$ python3 -q
>>> import numpy as np
>>> np.set_printoptions(suppress=True, linewidth=100)
>>> def rd(a):
...     return np.round(a, 3) + 0
... 
>>> M = np.load("arr.npy")
>>> M
array([[-19.,  -6.,  -7.,   4.],
       [ 18.,  10.,   6.,   0.],
       [ 24.,   0.,  10., -12.],
       [-18., -12.,  -6.,  -2.]])
>>> Uu, sv, vt = np.linalg.svd(M)
>>> np.argmax(sv[:-1] / (sv[1:] + 1e-6)) + 1
np.int64(2)
>>> rd(sv)
array([45.128, 14.608,  0.225,  0.054])
>>> A2 = Uu[:, :2] @ np.diag(sv[:2]) @ vt[:2]
>>> rd(np.abs(M - A2).max())
np.float64(0.135)
>>> np.linalg.matrix_rank(A2)
np.int64(2)
>>> rd(np.linalg.norm(M - A2) / np.linalg.norm(M))
np.float64(0.005)
>>> np.linalg.matrix_rank(M, rtol=0.05)
np.int64(2)
>>> P = np.triu(np.array([[2, -7, 5, -2], [-4, 2, -2, -5], [0, 4, 4, 7], [-3, -6, -9, 7]]), 1) + np.eye(4)
>>> A2 = P @ M @ np.linalg.inv(P)
>>> np.trace(A2), np.trace(M)
(np.float64(-1.0), np.float64(-1.0))
>>> np.linalg.matrix_rank(A2)
np.int64(4)
>>> rd(np.poly(A2))
array([ 1.,  1., -6., -4.,  8.])
>>> data = np.load("mat.npy")
>>> rd(data)
array([[-0.253,  0.044, -0.224, -0.185,  0.034,  0.172, -0.894,  0.141],
       [ 0.158, -0.167,  0.151,  0.259,  0.358, -0.5  , -0.12 ,  0.682],
       [-0.316,  0.376, -0.493, -0.201, -0.33 , -0.103,  0.32 ,  0.504],
       [-0.126, -0.236,  0.625, -0.166, -0.657,  0.051, -0.071,  0.266],
       [-0.726,  0.114,  0.181,  0.224,  0.043, -0.513, -0.03 , -0.333],
       [-0.41 , -0.305,  0.16 , -0.518,  0.526,  0.273,  0.265,  0.153],
       [ 0.   ,  0.772,  0.468,  0.12 ,  0.224,  0.312, -0.013,  0.149],
       [-0.316, -0.267, -0.127,  0.705, -0.037,  0.522,  0.09 ,  0.185]])
>>> A2 = np.linalg.inv(data)
>>> rd(np.linalg.cond(data))
np.float64(1.0)
>>> rd(np.linalg.det(data) * A2)
array([[ 0.253, -0.158,  0.316,  0.126,  0.726,  0.41 ,  0.   ,  0.316],
       [-0.044,  0.167, -0.376,  0.236, -0.114,  0.305, -0.772,  0.267],
       [ 0.224, -0.151,  0.493, -0.625, -0.181, -0.16 , -0.468,  0.127],
       [ 0.185, -0.259,  0.201,  0.166, -0.224,  0.518, -0.12 , -0.705],
       [-0.034, -0.358,  0.33 ,  0.657, -0.043, -0.526, -0.224,  0.037],
       [-0.172,  0.5  ,  0.103, -0.051,  0.513, -0.273, -0.312, -0.522],
       [ 0.894,  0.12 , -0.32 ,  0.071,  0.03 , -0.265,  0.013, -0.09 ],
       [-0.141, -0.682, -0.504, -0.266,  0.333, -0.153, -0.149, -0.185]])
>>> rd(A2)
array([[-0.253,  0.158, -0.316, -0.126, -0.726, -0.41 ,  0.   , -0.316],
       [ 0.044, -0.167,  0.376, -0.236,  0.114, -0.305,  0.772, -0.267],
       [-0.224,  0.151, -0.493,  0.625,  0.181,  0.16 ,  0.468, -0.127],
       [-0.185,  0.259, -0.201, -0.166,  0.224, -0.518,  0.12 ,  0.705],
       [ 0.034,  0.358, -0.33 , -0.657,  0.043,  0.526,  0.224, -0.037],
       [ 0.172, -0.5  , -0.103,  0.051, -0.513,  0.273,  0.312,  0.522],
       [-0.894, -0.12 ,  0.32 , -0.071, -0.03 ,  0.265, -0.013,  0.09 ],
       [ 0.141,  0.682,  0.504,  0.266, -0.333,  0.153,  0.149,  0.185]])
>>> rd(np.linalg.slogdet(data)[0])
np.float64(-1.0)
>>> rd(np.linalg.inv(A2))
array([[-0.253,  0.044, -0.224, -0.185,  0.034,  0.172, -0.894,  0.141],
       [ 0.158, -0.167,  0.151,  0.259,  0.358, -0.5  , -0.12 ,  0.682],
       [-0.316,  0.376, -0.493, -0.201, -0.33 , -0.103,  0.32 ,  0.504],
       [-0.126, -0.236,  0.625, -0.166, -0.657,  0.051, -0.071,  0.266],
       [-0.726,  0.114,  0.181,  0.224,  0.043, -0.513, -0.03 , -0.333],
       [-0.41 , -0.305,  0.16 , -0.518,  0.526,  0.273,  0.265,  0.153],
       [ 0.   ,  0.772,  0.468,  0.12 ,  0.224,  0.312, -0.013,  0.149],
       [-0.316, -0.267, -0.127,  0.705, -0.037,  0.522,  0.09 ,  0.185]])
>>> Q, r_ = np.linalg.qr(data)
>>> rd(r_)
array([[1., 0., 0., 0., 0., 0., 0., 0.],
       [0., 1., 0., 0., 0., 0., 0., 0.],
       [0., 0., 1., 0., 0., 0., 0., 0.],
       [0., 0., 0., 1., 0., 0., 0., 0.],
       [0., 0., 0., 0., 1., 0., 0., 0.],
       [0., 0., 0., 0., 0., 1., 0., 0.],
       [0., 0., 0., 0., 0., 0., 1., 0.],
       [0., 0., 0., 0., 0., 0., 0., 1.]])
>>> rd(Q)
array([[-0.253,  0.044, -0.224, -0.185,  0.034,  0.172, -0.894,  0.141],
       [ 0.158, -0.167,  0.151,  0.259,  0.358, -0.5  , -0.12 ,  0.682],
       [-0.316,  0.376, -0.493, -0.201, -0.33 , -0.103,  0.32 ,  0.504],
       [-0.126, -0.236,  0.625, -0.166, -0.657,  0.051, -0.071,  0.266],
       [-0.726,  0.114,  0.181,  0.224,  0.043, -0.513, -0.03 , -0.333],
       [-0.41 , -0.305,  0.16 , -0.518,  0.526,  0.273,  0.265,  0.153],
       [ 0.   ,  0.772,  0.468,  0.12 ,  0.224,  0.312, -0.013,  0.149],
       [-0.316, -0.267, -0.127,  0.705, -0.037,  0.522,  0.09 ,  0.185]])
>>> np.trace(Q @ Q.T)
np.float64(8.0)
>>> rd(np.abs(np.linalg.eigvals(data)).max())
np.float64(1.0)
>>> np.allclose(data, data.T)
False
>>> rd(np.sort(np.abs(np.linalg.eigvals(data))))
array([1., 1., 1., 1., 1., 1., 1., 1.])
>>> u = np.array([0, -2, -3, -1, 2, -2, 2, -2])
>>> A2 = data + np.outer(u, np.eye(8)[0])
>>> rd(np.linalg.det(A2) / np.linalg.det(data)), rd(1 + np.linalg.solve(data, u)[0])
(np.float64(1.758), np.float64(1.758))
>>> np.linalg.matrix_rank(np.linalg.inv(A2) - np.linalg.inv(data), tol=1e-8)
np.int64(1)
>>> J = np.load("test11.npy")
>>> J
array([[1.   , 0.5  , 0.25 , 0.125, 0.062, 0.031, 0.016],
       [0.5  , 1.   , 0.5  , 0.25 , 0.125, 0.062, 0.031],
       [0.25 , 0.5  , 1.   , 0.5  , 0.25 , 0.125, 0.062],
       [0.125, 0.25 , 0.5  , 1.   , 0.5  , 0.25 , 0.125],
       [0.062, 0.125, 0.25 , 0.5  , 1.   , 0.5  , 0.25 ],
       [0.031, 0.062, 0.125, 0.25 , 0.5  , 1.   , 0.5  ],
       [0.016, 0.031, 0.062, 0.125, 0.25 , 0.5  , 1.   ]])
>>> # symmetric
>>> w, vecs = np.linalg.eigh(J)
>>> rd(vecs @ np.diag(w) @ vecs.T)
array([[1.   , 0.5  , 0.25 , 0.125, 0.062, 0.031, 0.016],
       [0.5  , 1.   , 0.5  , 0.25 , 0.125, 0.062, 0.031],
       [0.25 , 0.5  , 1.   , 0.5  , 0.25 , 0.125, 0.062],
       [0.125, 0.25 , 0.5  , 1.   , 0.5  , 0.25 , 0.125],
       [0.062, 0.125, 0.25 , 0.5  , 1.   , 0.5  , 0.25 ],
       [0.031, 0.062, 0.125, 0.25 , 0.5  , 1.   , 0.5  ],
       [0.016, 0.031, 0.062, 0.125, 0.25 , 0.5  , 1.   ]])
>>> rd(np.abs(vecs[:, -1]))
array([0.263, 0.368, 0.436, 0.459, 0.436, 0.368, 0.263])
>>> np.unique(w.round(6) + 0, return_counts=True)[1]
array([1, 1, 1, 1, 1, 1, 1])
>>> rd(np.linalg.svd(J, compute_uv=False))
array([2.493, 1.615, 1.   , 0.664, 0.487, 0.394, 0.347])
>>> rd(vecs.T @ vecs)
array([[1., 0., 0., 0., 0., 0., 0.],
       [0., 1., 0., 0., 0., 0., 0.],
       [0., 0., 1., 0., 0., 0., 0.],
       [0., 0., 0., 1., 0., 0., 0.],
       [0., 0., 0., 0., 1., 0., 0.],
       [0., 0., 0., 0., 0., 1., 0.],
       [0., 0., 0., 0., 0., 0., 1.]])
>>> rd(w.sum()), np.trace(J)
(np.float64(7.0), np.float64(7.0))
>>> (w > 1e-8).sum(), (w < -1e-8).sum()
(np.int64(7), np.int64(0))
>>> rng = np.random.default_rng(96)
>>> idx = rng.permutation(7)
>>> A2 = J[:, idx] * rng.choice([-1, 1], 7)
>>> A2
array([[ 0.125,  0.016, -0.031,  0.5  , -0.25 , -0.062, -1.   ],
       [ 0.25 ,  0.031, -0.062,  1.   , -0.5  , -0.125, -0.5  ],
       [ 0.5  ,  0.062, -0.125,  0.5  , -1.   , -0.25 , -0.25 ],
       [ 1.   ,  0.125, -0.25 ,  0.25 , -0.5  , -0.5  , -0.125],
       [ 0.5  ,  0.25 , -0.5  ,  0.125, -0.25 , -1.   , -0.062],
       [ 0.25 ,  0.5  , -1.   ,  0.062, -0.125, -0.5  , -0.031],
       [ 0.125,  1.   , -0.5  ,  0.031, -0.062, -0.25 , -0.016]])
>>> Uu, _, vt = np.linalg.svd(J.T @ A2)
>>> rd(Uu @ vt)
array([[ 0.,  0.,  0.,  0.,  0.,  0., -1.],
       [ 0.,  0.,  0.,  1.,  0.,  0.,  0.],
       [ 0.,  0.,  0.,  0., -1.,  0.,  0.],
       [ 1.,  0.,  0.,  0.,  0.,  0.,  0.],
       [ 0.,  0.,  0.,  0.,  0., -1.,  0.],
       [ 0.,  0., -1.,  0.,  0.,  0.,  0.],
       [ 0.,  1.,  0.,  0.,  0.,  0.,  0.]])
>>> rd(np.linalg.lstsq(J, A2)[0])
array([[ 0.,  0.,  0.,  0.,  0.,  0., -1.],
       [ 0.,  0.,  0.,  1.,  0.,  0.,  0.],
       [ 0.,  0.,  0.,  0., -1.,  0.,  0.],
       [ 1.,  0.,  0.,  0.,  0.,  0.,  0.],
       [ 0.,  0.,  0.,  0.,  0., -1.,  0.],
       [ 0.,  0., -1.,  0.,  0.,  0.,  0.],
       [ 0.,  1.,  0.,  0.,  0.,  0.,  0.]])
>>> x = np.ones(7)
>>> for _ in range(6):
...     x = J @ x
...     x /= np.linalg.norm(x)
...     print(round(x @ J @ x, 3))
... 
2.484
2.492
2.493
2.493
2.493
2.493
>>> rd(x)
array([0.264, 0.368, 0.436, 0.459, 0.436, 0.368, 0.264])
>>> rd(np.linalg.eigvalsh(J)[-1])
np.float64(2.493)
>>> low = np.linalg.cholesky(J)
>>> rd(np.prod(np.diag(low)) ** 2), rd(np.linalg.det(J))
(np.float64(0.178), np.float64(0.178))
>>> x = np.array([-8, 2, 1, -6, 7, 5, 8, 1])
>>> a = np.maximum(data @ x, 0)
>>> rd(np.tanh(data @ x))
array([-0.994, -0.997,  1.   , -0.986,  0.966,  1.   ,  1.   ,  0.712])
>>> np.flatnonzero(a > 1e-9)
array([2, 4, 5, 6, 7])
>>> m1 = np.load("w.npy")
>>> m1
array([[ 1,  2,  2, -2,  1],
       [ 0,  2, -2,  2, -2],
       [ 0,  0,  2, -1, -1],
       [ 0,  0,  0, -2, -2],
       [ 0,  0,  0,  0,  1]])
>>> u = np.array([-3, -3, -1, -2, 3])
>>> A2 = m1 + np.outer(u, np.eye(5)[4])
>>> np.linalg.matrix_rank(A2 - m1)
np.int64(1)
>>> A2
array([[ 1.,  2.,  2., -2., -2.],
       [ 0.,  2., -2.,  2., -5.],
       [ 0.,  0.,  2., -1., -2.],
       [ 0.,  0.,  0., -2., -4.],
       [ 0.,  0.,  0.,  0.,  4.]])
>>> rd(np.linalg.det(A2) / np.linalg.det(m1)), rd(1 + np.linalg.solve(m1, u)[4])
(np.float64(4.0), np.float64(4.0))
>>> rd(np.linalg.det(2 * A2)), rd(np.linalg.det(A2))
(np.float64(-1024.0), np.float64(-32.0))
>>> rd(np.linalg.eigvals(A2))
array([ 1.,  2.,  2., -2.,  4.])
>>> np.poly(A2)
array([  1.,  -7.,  10.,  20., -56.,  32.])
>>> F = np.loadtxt("run16.csv", delimiter=",")
>>> F
array([[ 1.,  1.,  0.,  0.],
       [-1.,  2.,  0.,  0.],
       [ 0.,  0.,  1.,  1.],
       [ 0.,  0., -1.,  2.]])
>>> blk = np.stack([F, 4 * F, F[::-1]])
>>> rd(np.linalg.norm(blk, axis=(1, 2)))
array([ 3.742, 14.967,  3.742])
>>> blk.sum(axis=0)
array([[ 5.,  5., -1.,  2.],
       [-5., 10.,  1.,  1.],
       [-1.,  2.,  5.,  5.],
       [ 1.,  1., -5., 10.]])
>>> np.linalg.matrix_rank(blk)
array([4, 4, 4])
>>> Q, r_ = np.linalg.qr(F)
>>> np.allclose(r_.T @ r_, F.T @ F)
True
>>> rd(Q)
array([[-0.707,  0.707,  0.   ,  0.   ],
       [ 0.707,  0.707,  0.   ,  0.   ],
       [ 0.   ,  0.   , -0.707,  0.707],
       [ 0.   ,  0.   ,  0.707,  0.707]])
>>> rd(r_)
array([[-1.414,  0.707,  0.   ,  0.   ],
       [ 0.   ,  2.121,  0.   ,  0.   ],
       [ 0.   ,  0.   , -1.414,  0.707],
       [ 0.   ,  0.   ,  0.   ,  2.121]])
>>> rd(np.abs(np.diag(r_)))
array([1.414, 2.121, 1.414, 2.121])
>>> rd(np.trace(Q @ Q.T))
np.float64(4.0)
>>> u = np.array([2, 3, 2, 1])
>>> A2 = r_ + np.outer(u, np.eye(4)[0])
>>> np.linalg.matrix_rank(A2 - r_)
np.int64(1)
>>> rd(A2)
array([[ 0.586,  0.707,  0.   ,  0.   ],
       [ 3.   ,  2.121,  0.   ,  0.   ],
       [ 2.   ,  0.   , -1.414,  0.707],
       [ 1.   ,  0.   ,  0.   ,  2.121]])
>>> A2 = F / np.sqrt((F ** 2).mean(axis=1, keepdims=True))
>>> F - F.mean(axis=1, keepdims=True)
array([[ 0.5 ,  0.5 , -0.5 , -0.5 ],
       [-1.25,  1.75, -0.25, -0.25],
       [-0.5 , -0.5 ,  0.5 ,  0.5 ],
       [-0.25, -0.25, -1.25,  1.75]])
>>> rd(A2[0])
array([1.414, 1.414, 0.   , 0.   ])
>>> rd(np.linalg.norm(A2, axis=1))
array([2., 2., 2., 2.])
>>> K = np.load("a.npy")
>>> K
array([[2.3, 2. , 1. , 1. , 0. , 2. ],
       [1. , 1.3, 0. , 2. , 0. , 1. ],
       [2. , 1. , 2.3, 0. , 1. , 2. ],
       [1. , 1. , 0. , 0.3, 1. , 1. ],
       [0. , 0. , 0. , 2. , 1.3, 2. ],
       [2. , 2. , 1. , 1. , 0. , 2.3]])
>>> A2 = F[0, 0] * F[1:] - np.outer(F[1:, 0], F[0])
>>> A2
array([[ 0.,  3.,  0.,  0.],
       [ 0.,  0.,  1.,  1.],
       [ 0.,  0., -1.,  2.]])
>>> F[:, 0] / F[0, 0]
array([ 1., -1.,  0.,  0.])
>>> np.linalg.matrix_rank(A2), np.linalg.matrix_rank(F)
(np.int64(3), np.int64(4))
>>> np.flatnonzero(~A2.round(6).any(axis=1))
array([], dtype=int64)
>>> arr = np.loadtxt("x.csv", delimiter=",")
>>> arr
array([[-1.974, -1.043,  1.976, -2.96 ,  3.009, -1.991, -3.038,  1.012],
       [-2.005, -0.973,  2.002, -3.019,  3.005, -2.031, -3.005,  0.98 ],
       [-1.988, -1.027,  1.986, -2.979,  2.994, -1.995, -2.996,  1.022],
       [-1.979, -1.013,  2.004, -2.982,  3.027, -2.04 , -2.975,  1.017],
       [-1.982, -0.987,  2.014, -3.01 ,  2.996, -2.026, -2.953,  0.989],
       [-2.03 , -0.989,  2.032, -2.987,  3.023, -2.015, -3.002,  0.986],
       [-2.006, -1.021,  2.011, -3.013,  2.993, -1.966, -3.007,  1.006],
       [-1.983, -0.997,  2.034, -2.982,  3.012, -2.008, -2.99 ,  1.   ],
       [-1.994, -1.009,  1.991, -2.996,  3.001, -2.002, -2.987,  0.964],
       [ 3.054, -0.002, -1.989,  3.035, -1.032,  0.977,  3.004,  0.016],
       [ 3.004, -0.003, -1.969,  3.019, -1.015,  1.003,  2.99 , -0.005],
       [ 2.99 ,  0.024, -1.971,  2.994, -0.997,  1.015,  3.007, -0.017],
       [ 3.01 ,  0.01 , -2.001,  3.005, -0.984,  1.013,  3.005,  0.005],
       [ 2.999,  0.013, -2.032,  3.008, -1.015,  0.988,  2.998, -0.03 ],
       [ 2.989,  0.009, -2.029,  2.992, -1.007,  1.001,  2.999,  0.025],
       [ 3.022,  0.049, -1.994,  2.991, -0.984,  0.993,  3.009, -0.025],
       [ 3.021, -0.045, -1.999,  2.999, -1.022,  1.013,  2.972,  0.006],
       [ 2.991, -0.03 , -1.99 ,  3.034, -1.004,  1.026,  2.995,  0.025],
       [ 1.03 , -2.983,  1.015, -1.01 ,  1.009,  0.009,  0.014,  0.983],
       [ 1.015, -2.954,  1.013, -1.028,  0.982,  0.037,  0.015,  1.015],
       [ 1.009, -3.01 ,  1.033, -1.023,  1.011,  0.004,  0.003,  1.016],
       [ 1.037, -2.982,  0.964, -0.997,  0.994, -0.024, -0.036,  1.021],
       [ 1.011, -2.999,  0.985, -0.993,  0.978,  0.003,  0.034,  0.983],
       [ 0.992, -3.012,  0.985, -1.004,  0.994, -0.008, -0.001,  0.981],
       [ 0.992, -3.007,  1.004, -1.01 ,  0.968,  0.013,  0.006,  1.002],
       [ 1.019, -3.001,  1.001, -1.008,  1.019, -0.023,  0.008,  0.995],
       [ 1.011, -2.979,  1.02 , -1.009,  1.002, -0.017,  0.005,  1.   ]])
>>> idx = arr[:, 1] > np.median(arr[:, 1])
>>> u = arr[idx].mean(axis=0) - arr[~idx].mean(axis=0)
>>> ((arr - arr.mean(axis=0)) @ u > 0).astype(int)
array([0, 0, 0, 0, 0, 0, 0, 0, 0, 1, 1, 1, 1, 1, 1, 1, 1, 1, 0, 0, 0, 0, 0, 0, 0, 0, 0])
>>> rd((((arr - arr.mean(axis=0)) @ u > 0) == idx).mean())
np.float64(0.852)
>>> np.argsort(-np.abs(u).round(6), kind="stable")
array([3, 6, 2, 1, 0, 4, 5, 7])
